% python3 -q
>>> import numpy as np
>>> from numpy import linalg as LA
>>> np.set_printoptions(precision=2, suppress=True, linewidth=120, sign=" ")
>>> m1 = np.load("block3.npy")
>>> m1
array([[ 1,  0,  0],
       [-2,  2,  0],
       [ 2,  2,  2]])
>>> rng = np.random.default_rng(269856)
>>> lab = rng.permutation(3)
>>> lab
array([ 1,  2,  0])
>>> B = m1[lab][:, lab]
>>> np.sort(np.abs(LA.eigvals(B)))
array([ 1.,  2.,  2.])
>>> B
array([[ 2,  0, -2],
       [ 2,  2,  2],
       [ 0,  0,  1]])
>>> np.allclose(B, m1)
False
>>> np.diag(B)
array([ 2,  2,  1])
>>> np.trace(B)
np.int64(5)
>>> f = np.array([4, 3])
>>> np.correlate(m1[0], m1[2], "full")
array([ 2,  2,  2,  0,  0])
>>> np.convolve(m1[0], f)
array([ 4,  3,  0,  0])
>>> K = np.array([[0.0, 0.0, -5.0], [0.0, 0.0, -3.0], [-5.0, -3.0, 0.0]])
>>> np.abs(np.diag(LA.qr(K)[1])) > 1e-9
array([ True, False,  True])
>>> LA.lstsq(K[:-1].T, K[-1])[2]
np.int32(1)
>>> np.allclose(K[:-1].T @ LA.lstsq(K[:-1].T, K[-1])[0], K[-1])
False
>>> try:
...     LA.inv(K)
... except LA.LinAlgError as e:
...     print(e)
... 
Singular matrix
>>> A = np.array([[1, 1, -1], [0, 0, 0], [0, 2, 0]])
>>> LA.lstsq(A[:-1].T, A[-1])[2]
np.int32(1)
>>> round(np.trace(LA.pinv(A) @ A), 2)
np.float64(2.0)
>>> J = np.loadtxt("mat.csv", delimiter=",")
>>> J.round(2) + 0
array([[ 0.37, -0.04,  0.41,  0.26],
       [-0.04,  0.  , -0.04, -0.03],
       [ 0.41, -0.04,  0.45,  0.28],
       [ 0.26, -0.03,  0.28,  0.18]])
>>> evals, V = LA.eigh(J)
>>> LA.eigvalsh(J + 3 * np.eye(4))
array([ 3.,  3.,  3.,  4.])
>>> np.round(V.T @ V, 2) + 0
array([[ 1.,  0.,  0.,  0.],
       [ 0.,  1.,  0.,  0.],
       [ 0.,  0.,  1.,  0.],
       [ 0.,  0.,  0.,  1.]])
>>> np.round(V @ np.diag(evals) @ V.T, 2) + 0
array([[ 0.37, -0.04,  0.41,  0.26],
       [-0.04,  0.  , -0.04, -0.03],
       [ 0.41, -0.04,  0.45,  0.28],
       [ 0.26, -0.03,  0.28,  0.18]])
>>> np.round(J.reshape(-1, 2), 2) + 0
array([[ 0.37, -0.04],
       [ 0.41,  0.26],
       [-0.04,  0.  ],
       [-0.04, -0.03],
       [ 0.41, -0.04],
       [ 0.45,  0.28],
       [ 0.26, -0.03],
       [ 0.28,  0.18]])
>>> blk = J.reshape(4, 2, -1)
>>> blk.shape
(4, 2, 2)
>>> [round(float(x), 2) for x in LA.svd(J, compute_uv=False)[:3]]
[1.0, 0.0, 0.0]
>>> np.argsort(-LA.norm(J, axis=0).round(6), kind="stable")[:3]
array([ 2,  0,  3])
>>> LA.cond(J) > 100
np.True_
>>> evals, V = LA.eigh(K)
>>> np.round(V.T @ V, 2) + 0
array([[ 1.,  0.,  0.],
       [ 0.,  1.,  0.],
       [ 0.,  0.,  1.]])
>>> np.round(V.T @ K @ V, 2) + 0
array([[-5.83,  0.  ,  0.  ],
       [ 0.  ,  0.  ,  0.  ],
       [ 0.  ,  0.  ,  5.83]])
>>> evals.round(2) + 0
array([-5.83,  0.  ,  5.83])
>>> np.round(V @ np.diag(evals) @ V.T, 2) + 0
array([[ 0.,  0., -5.],
       [ 0.,  0., -3.],
       [-5., -3.,  0.]])
>>> evals.sum(), np.trace(K)
(np.float64(0.0), np.float64(0.0))
>>> LA.eigvalsh(K + 5 * np.eye(3))
array([-0.83,  5.  , 10.83])
>>> (evals > 1e-8).sum(), (evals < -1e-8).sum()
(np.int64(1), np.int64(1))
>>> np.unique(evals.round(6) + 0, return_counts=True)[1]
array([ 1,  1,  1])
>>> t = rng.uniform(0, 2 * np.pi, 23)
>>> O, _ = LA.qr(np.array([[0.3, -0.9], [-0.1, -0.9], [-0.6, -0.2]]))
>>> X = 5 * np.c_[np.cos(t), np.sin(t)] @ O.T
>>> X
array([[-2.63, -3.62, -2.24],
       [ 2.17,  3.55,  2.78],
       [ 2.3 ,  3.57,  2.64],
       [ 4.  ,  2.72, -1.26],
       [-1.82, -3.45, -3.12],
       [ 2.01,  3.51,  2.94],
       [ 4.01,  2.43, -1.74],
       [-3.85, -1.74,  2.67],
       [-2.63,  0.26,  4.24],
       [ 3.93,  1.99, -2.36],
       [-2.45,  0.47,  4.33],
       [ 2.34,  3.58,  2.58],
       [ 1.28, -1.62, -4.55],
       [-3.98, -2.87,  0.97],
       [-2.68, -3.62, -2.16],
       [ 3.58,  1.12, -3.31],
       [ 0.06,  2.61,  4.26],
       [-1.32,  1.59,  4.55],
       [ 4.  ,  2.38, -1.81],
       [ 3.09,  0.33, -3.91],
       [-0.03, -2.59, -4.27],
       [-0.87, -3.06, -3.85],
       [-3.01, -0.22,  3.99]])
>>> LA.matrix_rank(X, rtol=0.1)
np.int64(2)
>>> rk = LA.matrix_rank(A)
>>> rk
np.int64(2)
>>> N = LA.svd(A)[2][rk:].T
>>> [int(LA.matrix_rank(np.delete(A, i, axis=0))) for i in range(3)]
[1, 2, 1]
>>> np.round(N[:, 0] / N[np.abs(N[:, 0]).round(6).argmax(), 0], 2) + 0
array([ 1.,  0.,  1.])
>>> LA.matrix_rank(A.T @ A), LA.matrix_rank(A @ A.T)
(np.int64(2), np.int64(2))
>>> [int(LA.matrix_rank(A[:, :j + 1])) for j in range(3)]
[1, 2, 2]
>>> Xs = X - X.mean(axis=0)
>>> V = LA.svd(Xs)[2][:2]
>>> B = Xs - Xs @ V.T @ V
>>> LA.norm(B, axis=1).round(6).argmax()
np.int64(0)
>>> np.diag(V.T @ V)
array([ 0.64,  0.53,  0.83])
>>> E = 2 * np.eye(3) + np.ones((3, 3))
>>> E
array([[ 3.,  1.,  1.],
       [ 1.,  3.,  1.],
       [ 1.,  1.,  3.]])
>>> evals, V = LA.eig(E)
>>> np.sort(LA.eigvals(E.T))
array([ 2.,  2.,  5.])
>>> np.sort(LA.eigvals(E @ E))
array([  4.,   4.,  25.])
>>> np.sort(LA.eigvals(LA.inv(E)))
array([ 0.2,  0.5,  0.5])
>>> round(float(np.prod(evals)), 2)
20.0
>>> B = LA.inv(E)
>>> np.allclose(B, E.T)
False
>>> round(float(LA.slogdet(E)[0]), 2)
1.0
>>> round(float(LA.det(E) * LA.det(B)), 2)
1.0
>>> LA.inv(B)
array([[ 3.,  1.,  1.],
       [ 1.,  3.,  1.],
       [ 1.,  1.,  3.]])
>>> np.round(E @ B, 2) + 0
array([[ 1.,  0.,  0.],
       [ 0.,  1.,  0.],
       [ 0.,  0.,  1.]])
>>> (np.abs(B) > 1e-9).astype(int)
array([[ 1,  1,  1],
       [ 1,  1,  1],
       [ 1,  1,  1]])
>>> E.sum(axis=0)
array([ 5.,  5.,  5.])
>>> np.abs(E).max()
np.float64(3.0)
>>> np.diff(E, axis=0)
array([[-2.,  2.,  0.],
       [ 0., -2.,  2.]])
>>> E[:, 3]
Traceback (most recent call last):
  File "<python-input-80>", line 1, in <module>
    E[:, 3]
    ~^^^^^^
IndexError: index 3 is out of bounds for axis 1 with size 3
>>> np.round(LA.norm(E), 2)
np.float64(5.74)
>>> LA.rank(E)
Traceback (most recent call last):
  File "<python-input-82>", line 1, in <module>
    LA.rank(E)
    ^^^^^^^
AttributeError: module 'numpy.linalg' has no attribute 'rank'
>>> LA.matrix_rank(E)
np.int64(3)
>>> LA.svd(E, compute_uv=False)
array([ 5.,  2.,  2.])
>>> E.mean(axis=0)
array([ 1.67,  1.67,  1.67])
>>> np.unravel_index(np.abs(E).argmax(), E.shape)
(np.int64(0), np.int64(0))
>>> np.count_nonzero(E)
np.int64(9)
>>> np.round(LA.det(E), 2)
np.float64(20.0)
>>> round(np.abs(LA.eigvals(E)).max(), 2)
np.float64(5.0)
>>> (E + E.T) / 2
array([[ 3.,  1.,  1.],
       [ 1.,  3.,  1.],
       [ 1.,  1.,  3.]])
>>> np.allclose(E @ E.T, E.T @ E)
True
>>> evals, V = LA.eigvalsh(E)
Traceback (most recent call last):
  File "<python-input-92>", line 1, in <module>
    evals, V = LA.eigvalsh(E)
    ^^^^^^^^
ValueError: too many values to unpack (expected 2)
>>> evals, V = LA.eigh(E)
>>> evals
array([ 2.,  2.,  5.])
>>> np.round(evals.sum(), 2), np.trace(E)
(np.float64(9.0), np.float64(9.0))
>>> mat = np.array([[0, 1, 0, 0], [0, 1, 0, 0], [0, 2, 1, 0], [1, 0, 0, 0]])
>>> vec = np.array([-3, 0, 0, 2])
>>> mat @ np.eye(4)[1]
array([ 1.,  1.,  2.,  0.])
>>> np.einsum("ij,j->i", mat, vec)
array([ 0,  0,  0, -3])
>>> LA.norm(mat @ vec) <= LA.norm(mat, 2) * LA.norm(vec) + 1e-9
np.True_
>>> mat * vec
array([[ 0,  0,  0,  0],
       [ 0,  0,  0,  0],
       [ 0,  0,  0,  0],
       [-3,  0,  0,  0]])
>>> mat @ np.ones(4)
array([ 1.,  1.,  3.,  1.])
>>> mat @ (2 * vec)
array([ 0,  0,  0, -6])
>>> blk = np.stack([mat, 5 * mat, mat[::-1]])
>>> LA.matrix_rank(blk.reshape(3, -1))
np.int64(2)
>>> blk.shape
(3, 4, 4)
>>> (blk @ mat.T).shape
(3, 4, 4)
>>> B = np.array([[2, 0, 2], [1, 1, 0], [0, 0, 0]])
>>> W0 = np.tril(B)
>>> W0
array([[ 2,  0,  0],
       [ 1,  1,  0],
       [ 0,  0,  0]])
>>> U, sv, Vt = LA.svd(W0)
>>> V = Vt[:(sv > 1e-8).sum()]
>>> vec = W0[2] + 2 * W0[1] + rng.integers(2) * np.eye(3)[1]
>>> vec
array([ 2.,  2.,  0.])
>>> np.diag(V.T @ V)
array([ 1.,  1.,  0.])
>>> np.round(V.T @ V, 2) + 0
array([[ 1.,  0.,  0.],
       [ 0.,  1.,  0.],
       [ 0.,  0.,  0.]])
